$ python3 -q
>>> import numpy as np
>>> np.set_printoptions(precision=4, suppress=True, linewidth=120)
>>> M = np.load("sample1.npy")
>>> M
array([[ 51, -31,  -9, -26, -44, -10],
       [-31,  37, -18,  14,  29, -21],
       [ -9, -18,  49,  17,   8,  53],
       [-26,  14,  17,  43,  34,  12],
       [-44,  29,   8,  34,  43,   6],
       [-10, -21,  53,  12,   6,  59]])
>>> rng = np.random.default_rng(676468)
>>> idx = rng.permutation(6)
>>> print(idx)
[5 0 4 2 1 3]
>>> B = M[idx][:, idx]
>>> np.round(np.sort(np.abs(np.linalg.eigvals(B))), 4) + 0
array([  0.    ,   0.    ,   3.7021,  21.9751, 115.6977, 140.6251])
>>> B
array([[ 59, -10,   6,  53, -21,  12],
       [-10,  51, -44,  -9, -31, -26],
       [  6, -44,  43,   8,  29,  34],
       [ 53,  -9,   8,  49, -18,  17],
       [-21, -31,  29, -18,  37,  14],
       [ 12, -26,  34,  17,  14,  43]])
>>> print(np.allclose(B, M))
False
>>> np.trace(B)
np.int64(282)
>>> w, V = np.linalg.eigh(M)
>>> print(np.round(V.T @ M @ V, 4) + 0)
[[  0.       0.       0.       0.       0.       0.    ]
 [  0.       0.       0.       0.       0.       0.    ]
 [  0.       0.       3.7021   0.       0.       0.    ]
 [  0.       0.       0.      21.9751   0.       0.    ]
 [  0.       0.       0.       0.     115.6977   0.    ]
 [  0.       0.       0.       0.       0.     140.6251]]
>>> np.unique(w.round(6) + 0, return_counts=True)[1]
array([2, 1, 1, 1, 1])
>>> print(np.abs(V[:, -1]))
[0.5336 0.2488 0.3081 0.4481 0.5144 0.3051]
>>> np.abs(V[:, -1]).round(6).argmax()
np.int64(0)
>>> round(w.sum(), 4), np.trace(M)
(np.float64(282.0), np.int64(282))
>>> np.round(np.linalg.eigvalsh(M @ M), 4) + 0
array([    0.    ,     0.    ,    13.7053,   482.9042, 13385.9663, 19775.4242])
>>> V @ np.diag(w) @ V.T
array([[ 51., -31.,  -9., -26., -44., -10.],
       [-31.,  37., -18.,  14.,  29., -21.],
       [ -9., -18.,  49.,  17.,   8.,  53.],
       [-26.,  14.,  17.,  43.,  34.,  12.],
       [-44.,  29.,   8.,  34.,  43.,   6.],
       [-10., -21.,  53.,  12.,   6.,  59.]])
